>>> import numpy as np
>>> import numpy.linalg as la
>>> np.set_printoptions(precision=2, suppress=True, linewidth=200)
>>> E = np.load("mat.npy")
>>> print(E)
[[ -3.   2.   8.  -6.]
 [  0.   3.   4.  -4.]
 [ -4.   4.  15. -12.]
 [ -4.   4.  16. -13.]]
>>> left, s, Vh = la.svd(E)
>>> np.argmax(s[:-1] / (s[1:] + 1e-6)) + 1
np.int64(3)
>>> s
array([31.72,  2.35,  0.8 ,  0.05])
>>> M2 = left[:, :3] @ np.diag(s[:3]) @ Vh[:3]
>>> round(float(np.abs(E - M2).max()), 2)
0.03
>>> M2.round(2) + 0
array([[ -2.99,   2.  ,   8.01,  -5.99],
       [  0.  ,   3.  ,   4.  ,  -4.  ],
       [ -4.01,   4.  ,  14.98, -12.03],
       [ -3.99,   4.  ,  16.02, -12.98]])
>>> round(la.norm(E - M2) / la.norm(E), 2)
np.float64(0.0)
>>> round(float(la.norm(E - M2, 2)), 2), round(float(s[3]), 2)
(0.05, 0.05)
>>> vals, evecs = la.eig(E)
>>> np.sort(la.eigvals(E @ E))
array([1., 1., 1., 9.])
>>> x = np.array([-1, 1, 2, 1])
>>> y = E @ x
>>> y
array([15.,  7., 26., 27.])
>>> print(la.solve(E, y))
[-1.  1.  2.  1.]
>>> la.solve(E, E[:, 0])
array([ 1.,  0., -0., -0.])
>>> print(la.solve(E.T, E[1]))
[ 0.  1.  0. -0.]
>>> print(la.solve(E, y + E[:, 3]))
[-1.  1.  2.  2.]
>>> np.argsort(-la.norm(E, axis=0).round(6), kind="stable")[:3]
array([2, 3, 1])
>>> round(np.log10(la.cond(E)))
3
>>> la.cond(E) > 100
np.True_
>>> mat = np.load("m.npy")
>>> mat
array([[1.  , 0.7 , 0.49, 0.34, 0.24, 0.17],
       [0.7 , 1.  , 0.7 , 0.49, 0.34, 0.24],
       [0.49, 0.7 , 1.  , 0.7 , 0.49, 0.34],
       [0.34, 0.49, 0.7 , 1.  , 0.7 , 0.49],
       [0.24, 0.34, 0.49, 0.7 , 1.  , 0.7 ],
       [0.17, 0.24, 0.34, 0.49, 0.7 , 1.  ]])
>>> round(float(la.det(E)), 2)
3.0
>>> la.matrix_power(E, 3)
array([[ -3.,  26.,  32., -30.],
       [  0.,  27.,  28., -28.],
       [ -4.,  52.,  63., -60.],
       [ -4.,  52.,  64., -61.]])
>>> np.allclose(E @ E.T, E.T @ E)
False
>>> J = np.load("block2.npy")
>>> J
array([[ 0.68, -0.32, -0.11, -0.53, -0.11, -0.11, -0.32, -0.11, -0.11],
       [-0.32,  0.68, -0.11, -0.53, -0.11, -0.11, -0.32, -0.11, -0.11],
       [-0.11, -0.11,  0.96, -0.18, -0.04, -0.04, -0.11, -0.04, -0.04],
       [-0.53, -0.53, -0.18,  0.12, -0.18, -0.18, -0.53, -0.18, -0.18],
       [-0.11, -0.11, -0.04, -0.18,  0.96, -0.04, -0.11, -0.04, -0.04],
       [-0.11, -0.11, -0.04, -0.18, -0.04,  0.96, -0.11, -0.04, -0.04],
       [-0.32, -0.32, -0.11, -0.53, -0.11, -0.11,  0.68, -0.11, -0.11],
       [-0.11, -0.11, -0.04, -0.18, -0.04, -0.04, -0.11,  0.96, -0.04],
       [-0.11, -0.11, -0.04, -0.18, -0.04, -0.04, -0.11, -0.04,  0.96]])
>>> np.trace(J)
np.float64(7.0)
>>> print(np.allclose(J, J.T))
True
>>> np.allclose(J @ J.T, J.T @ J)
True
>>> round(np.abs(la.eigvals(J)).max(), 2)
np.float64(1.0)
>>> np.sort(np.abs(la.eigvals(J)))
array([1., 1., 1., 1., 1., 1., 1., 1., 1.])
>>> O, Rm = la.qr(E)
>>> O
array([[-0.47,  0.25,  0.8 ,  0.29],
       [ 0.  , -0.96,  0.27,  0.1 ],
       [-0.62, -0.09, -0.06, -0.77],
       [-0.62, -0.09, -0.54,  0.56]])
>>> print(round(float(np.trace(O @ O.T)), 2))
4.0
>>> x = np.array([-5, -2, 2, -3])
>>> np.abs(la.eigvals(O))
array([1., 1., 1., 1.])
>>> x = np.array([4, 1, 5, 0, 3, 1, 3, 1, 2])
>>> round(la.norm(x), 2), round(float(la.norm(J @ x)), 2)
(np.float64(8.12), 8.12)
>>> [p for p in range(1, 25) if np.allclose(la.matrix_power(J, p), np.eye(9))]
[2, 4, 6, 8, 10, 12, 14, 16, 18, 20, 22, 24]
>>> print(np.sort(np.abs(np.degrees(np.angle(la.eigvals(J))))))
[  0.   0.   0.   0.   0.   0.   0.   0. 180.]
>>> la.inv(J)
array([[ 0.68, -0.32, -0.11, -0.53, -0.11, -0.11, -0.32, -0.11, -0.11],
       [-0.32,  0.68, -0.11, -0.53, -0.11, -0.11, -0.32, -0.11, -0.11],
       [-0.11, -0.11,  0.96, -0.18, -0.04, -0.04, -0.11, -0.04, -0.04],
       [-0.53, -0.53, -0.18,  0.12, -0.18, -0.18, -0.53, -0.18, -0.18],
       [-0.11, -0.11, -0.04, -0.18,  0.96, -0.04, -0.11, -0.04, -0.04],
       [-0.11, -0.11, -0.04, -0.18, -0.04,  0.96, -0.11, -0.04, -0.04],
       [-0.32, -0.32, -0.11, -0.53, -0.11, -0.11,  0.68, -0.11, -0.11],
       [-0.11, -0.11, -0.04, -0.18, -0.04, -0.04, -0.11,  0.96, -0.04],
       [-0.11, -0.11, -0.04, -0.18, -0.04, -0.04, -0.11, -0.04,  0.96]])
>>> A = np.loadtxt("out10.csv", delimiter=",")
>>> A
array([[ 2.02, -1.98, -2.96,  1.96,  3.09,  1.06,  2.99, -0.04],
       [ 2.02, -2.1 , -3.04,  2.  ,  3.09,  0.97,  2.99, -0.06],
       [ 1.96, -2.04, -3.05,  2.01,  2.92,  0.95,  3.06,  0.1 ],
       [ 1.98, -2.02, -2.96,  1.96,  2.94,  0.95,  3.02,  0.06],
       [ 2.01,  3.  , -0.98, -0.01,  2.96,  0.97, -0.97, -0.97],
       [ 2.  ,  2.94, -1.05, -0.05,  3.03,  1.05, -1.01, -0.94],
       [ 2.  ,  3.04, -1.06,  0.01,  2.97,  1.  , -1.06, -0.92],
       [ 1.98,  2.99, -1.  ,  0.03,  3.03,  0.96, -1.  , -1.09],
       [ 2.03,  1.99, -1.1 ,  2.98, -3.02, -1.98,  2.12, -0.94],
       [ 2.05,  2.05, -0.94,  3.01, -3.07, -1.99,  2.03, -0.97],
       [ 2.01,  2.01, -1.04,  2.94, -3.03, -1.91,  1.95, -1.11],
       [ 1.97,  2.01, -1.06,  3.04, -3.07, -1.99,  2.02, -1.  ]])
>>> theta = np.radians(180)
>>> Rm = np.eye(8)
>>> Rm[2, 2] = Rm[0, 0] = np.cos(theta)
>>> Rm[2, 0], Rm[0, 2] = -np.sin(theta), np.sin(theta)
>>> Rm.round(2) + 0
array([[-1.,  0.,  0.,  0.,  0.,  0.,  0.,  0.],
       [ 0.,  1.,  0.,  0.,  0.,  0.,  0.,  0.],
       [ 0.,  0., -1.,  0.,  0.,  0.,  0.,  0.],
       [ 0.,  0.,  0.,  1.,  0.,  0.,  0.,  0.],
       [ 0.,  0.,  0.,  0.,  1.,  0.,  0.,  0.],
       [ 0.,  0.,  0.,  0.,  0.,  1.,  0.,  0.],
       [ 0.,  0.,  0.,  0.,  0.,  0.,  1.,  0.],
       [ 0.,  0.,  0.,  0.,  0.,  0.,  0.,  1.]])
>>> M2 = A @ Rm.T
>>> M2
array([[-2.02, -1.98,  2.96,  1.96,  3.09,  1.06,  2.99, -0.04],
       [-2.02, -2.1 ,  3.04,  2.  ,  3.09,  0.97,  2.99, -0.06],
       [-1.96, -2.04,  3.05,  2.01,  2.92,  0.95,  3.06,  0.1 ],
       [-1.98, -2.02,  2.96,  1.96,  2.94,  0.95,  3.02,  0.06],
       [-2.01,  3.  ,  0.98, -0.01,  2.96,  0.97, -0.97, -0.97],
       [-2.  ,  2.94,  1.05, -0.05,  3.03,  1.05, -1.01, -0.94],
       [-2.  ,  3.04,  1.06,  0.01,  2.97,  1.  , -1.06, -0.92],
       [-1.98,  2.99,  1.  ,  0.03,  3.03,  0.96, -1.  , -1.09],
       [-2.03,  1.99,  1.1 ,  2.98, -3.02, -1.98,  2.12, -0.94],
       [-2.05,  2.05,  0.94,  3.01, -3.07, -1.99,  2.03, -0.97],
       [-2.01,  2.01,  1.04,  2.94, -3.03, -1.91,  1.95, -1.11],
       [-1.97,  2.01,  1.06,  3.04, -3.07, -1.99,  2.02, -1.  ]])
>>> la.svd(A, compute_uv=False), la.svd(M2, compute_uv=False)
(array([13.41, 11.95,  9.37,  0.24,  0.15,  0.1 ,  0.08,  0.07]), array([13.41, 11.95,  9.37,  0.24,  0.15,  0.1 ,  0.08,  0.07]))
>>> print(np.allclose(A @ A.T, M2 @ M2.T))
True
>>> M = np.array([[2, 2, 1, 3, 3, 3],
...     [0, 1, 1, 0, 3, 1],
...     [1, 1, 3, 1, 3, 1],
...     [3, 1, 2, 2, 3, 0],
...     [1, 0, 2, 1, 0, 2],
...     [2, 3, 1, 0, 2, 1],
...     [1, 3, 2, 0, 2, 0],
...     [2, 3, 1, 0, 1, 0]])
>>> M
array([[2, 2, 1, 3, 3, 3],
       [0, 1, 1, 0, 3, 1],
       [1, 1, 3, 1, 3, 1],
       [3, 1, 2, 2, 3, 0],
       [1, 0, 2, 1, 0, 2],
       [2, 3, 1, 0, 2, 1],
       [1, 3, 2, 0, 2, 0],
       [2, 3, 1, 0, 1, 0]])
>>> rng = np.random.default_rng(969407)
>>> M2 = M + rng.integers(-2, 3, (8, 1)) @ rng.integers(-2, 3, (1, 6))
>>> print(M2)
[[ 3  4  1  5  2  3]
 [-2 -3  1 -4  5  1]
 [ 0 -1  3 -1  4  1]
 [ 1 -3  2 -2  5  0]
 [ 3  4  2  5 -2  2]
 [ 0 -1  1 -4  4  1]
 [ 3  7  2  4  0  0]
 [ 2  3  1  0  1  0]]
>>> M2 - M
array([[ 1,  2,  0,  2, -1,  0],
       [-2, -4,  0, -4,  2,  0],
       [-1, -2,  0, -2,  1,  0],
       [-2, -4,  0, -4,  2,  0],
       [ 2,  4,  0,  4, -2,  0],
       [-2, -4,  0, -4,  2,  0],
       [ 2,  4,  0,  4, -2,  0],
       [ 0,  0,  0,  0,  0,  0]])
>>> np.round(la.svd(M2 - M, compute_uv=False), 2) + 0
array([14.83,  0.  ,  0.  ,  0.  ,  0.  ,  0.  ])
>>> la.matrix_rank(M2 - M, tol=1e-8)
np.int64(1)
>>> M2 = np.c_[M[:, :5] @ np.array([[9, 1, 2, 1, 1],
...     [2, -8, 6, 2, 8],
...     [3, -7, -3, -2, -5],
...     [-7, 7, -2, 6, -4],
...     [7, -1, 5, 9, 6]]), np.array([3, -2, 2, -2, 3, 3, -3, -1])]
>>> M2
array([[ 25,  -3,  22,  49,  19,   3],
       [ 26, -18,  18,  27,  21,  -2],
       [ 34, -24,  12,  30,   8,   2],
       [ 42,  -8,  17,  40,  11,  -2],
       [  8,  -6,  -6,   3, -13,   3],
       [ 41, -31,  29,  24,  33,   3],
       [ 35, -39,  24,  21,  27,  -3],
       [ 34, -30,  24,  15,  27,  -1]])
>>> la.matrix_rank(M2)
np.int64(6)
>>> la.matrix_rank(np.c_[M, M2])
np.int64(7)
>>> print(np.round(la.lstsq(M, M2[:, 0])[0], 2) + 0)
[ 9.  2.  3. -7.  7.  0.]
>>> la.norm(la.qr(M)[0].T @ M2, axis=0) ** 2 / ((M2 ** 2).sum(axis=0) + 1e-12)
array([1.  , 1.  , 1.  , 1.  , 1.  , 0.69])
>>> blk = np.stack([M, -1 * M, M[::-1]])
>>> blk.sum(axis=0)
array([[2, 3, 1, 0, 1, 0],
       [1, 3, 2, 0, 2, 0],
       [2, 3, 1, 0, 2, 1],
       [1, 0, 2, 1, 0, 2],
       [3, 1, 2, 2, 3, 0],
       [1, 1, 3, 1, 3, 1],
       [0, 1, 1, 0, 3, 1],
       [2, 2, 1, 3, 3, 3]])
>>> blk.shape
(3, 8, 6)
>>> la.matrix_rank(blk)
array([6, 6, 6])
>>> print(la.matrix_rank(blk.reshape(3, -1)))
2
>>> data = np.loadtxt("run5.csv", delimiter=",")
>>> data
array([[25., 10., 30., -5.],
       [10.,  4., 12., -2.],
       [30., 12., 36., -6.],
       [-5., -2., -6.,  1.]])
>>> blk = np.stack([data, -2 * data, data[::-1]])
>>> la.matrix_rank(blk)
array([1, 1, 1])
>>> print(la.matrix_rank(blk.reshape(3, -1)))
2
>>> np.round(la.det(blk), 2) + 0
array([0., 0., 0.])
>>> print(la.norm(blk, axis=(1, 2)))
[ 66. 132.  66.]
>>> blk.sum(axis=0)
array([[-30., -12., -36.,   6.],
       [ 20.,   8.,  24.,  -4.],
       [-20.,  -8., -24.,   4.],
       [ 30.,  12.,  36.,  -6.]])
>>> X = 0.7 ** np.abs(np.subtract.outer(np.arange(13), np.arange(13)))
>>> X
array([[1.  , 0.7 , 0.49, 0.34, 0.24, 0.17, 0.12, 0.08, 0.06, 0.04, 0.03, 0.02, 0.01],
       [0.7 , 1.  , 0.7 , 0.49, 0.34, 0.24, 0.17, 0.12, 0.08, 0.06, 0.04, 0.03, 0.02],
       [0.49, 0.7 , 1.  , 0.7 , 0.49, 0.34, 0.24, 0.17, 0.12, 0.08, 0.06, 0.04, 0.03],
       [0.34, 0.49, 0.7 , 1.  , 0.7 , 0.49, 0.34, 0.24, 0.17, 0.12, 0.08, 0.06, 0.04],
       [0.24, 0.34, 0.49, 0.7 , 1.  , 0.7 , 0.49, 0.34, 0.24, 0.17, 0.12, 0.08, 0.06],
       [0.17, 0.24, 0.34, 0.49, 0.7 , 1.  , 0.7 , 0.49, 0.34, 0.24, 0.17, 0.12, 0.08],
       [0.12, 0.17, 0.24, 0.34, 0.49, 0.7 , 1.  , 0.7 , 0.49, 0.34, 0.24, 0.17, 0.12],
       [0.08, 0.12, 0.17, 0.24, 0.34, 0.49, 0.7 , 1.  , 0.7 , 0.49, 0.34, 0.24, 0.17],
       [0.06, 0.08, 0.12, 0.17, 0.24, 0.34, 0.49, 0.7 , 1.  , 0.7 , 0.49, 0.34, 0.24],
       [0.04, 0.06, 0.08, 0.12, 0.17, 0.24, 0.34, 0.49, 0.7 , 1.  , 0.7 , 0.49, 0.34],
       [0.03, 0.04, 0.06, 0.08, 0.12, 0.17, 0.24, 0.34, 0.49, 0.7 , 1.  , 0.7 , 0.49],
       [0.02, 0.03, 0.04, 0.06, 0.08, 0.12, 0.17, 0.24, 0.34, 0.49, 0.7 , 1.  , 0.7 ],
       [0.01, 0.02, 0.03, 0.04, 0.06, 0.08, 0.12, 0.17, 0.24, 0.34, 0.49, 0.7 , 1.  ]])
>>> # symmetric
>>> vals, evecs = la.eigh(X)
>>> x = np.array([-3, 3, -3, -3, -2, -2, -1, 0, 1, 3, 0, -2, 1])
>>> print(np.round(np.abs(X).sum(axis=1).max(), 2), np.round(np.abs(vals).max(), 2))
5.12 4.61
>>> vals, evecs = la.eigh(data)
>>> np.unique(vals.round(6) + 0, return_counts=True)[1]
array([3, 1])
>>> (vals > 1e-8).sum(), (vals < -1e-8).sum()
(np.int64(1), np.int64(0))
>>> print(np.round(la.svd(data, compute_uv=False), 2) + 0)
[66.  0.  0.  0.]
>>> evecs @ np.diag(vals) @ evecs.T
array([[25., 10., 30., -5.],
       [10.,  4., 12., -2.],
       [30., 12., 36., -6.],
       [-5., -2., -6.,  1.]])
>>> print(np.abs(evecs[:, -1]))
[0.62 0.25 0.74 0.12]
>>> vals.round(2) + 0
array([ 0.,  0.,  0., 66.])
>>> print(round(float(X[3] @ X[10]), 2))
0.79
>>> la.norm(X, axis=0)
array([1.4 , 1.57, 1.64, 1.68, 1.69, 1.7 , 1.7 , 1.7 , 1.69, 1.68, 1.64, 1.57, 1.4 ])
>>> la.norm(X, axis=1)
array([1.4 , 1.57, 1.64, 1.68, 1.69, 1.7 , 1.7 , 1.7 , 1.69, 1.68, 1.64, 1.57, 1.4 ])
>>> la.norm(X, axis=1).argmax()
np.int64(6)
>>> arr = np.load("x.npy")
>>> arr
array([[1, 0, 0, 1],
       [0, 1, 0, 0],
       [0, 0, 1, 0],
       [1, 0, 0, 1]])
>>> # symmetric
>>> vals, evecs = la.eigh(arr)
>>> x = np.array([-2, 2, -8, 1])
>>> np.abs(arr).sum(axis=1).max(), np.abs(vals).max()
(np.int64(2), np.float64(2.0))
>>> x @ arr @ x
np.int64(69)
>>> round(float(x @ arr @ x / (x @ x)), 2), vals[0], vals[-1]
(0.95, np.float64(0.0), np.float64(2.0))
>>> (np.sign(evecs[:, -1].round(6)) == np.sign(evecs[0, -1].round(6))).astype(int)
array([1, 0, 0, 1])
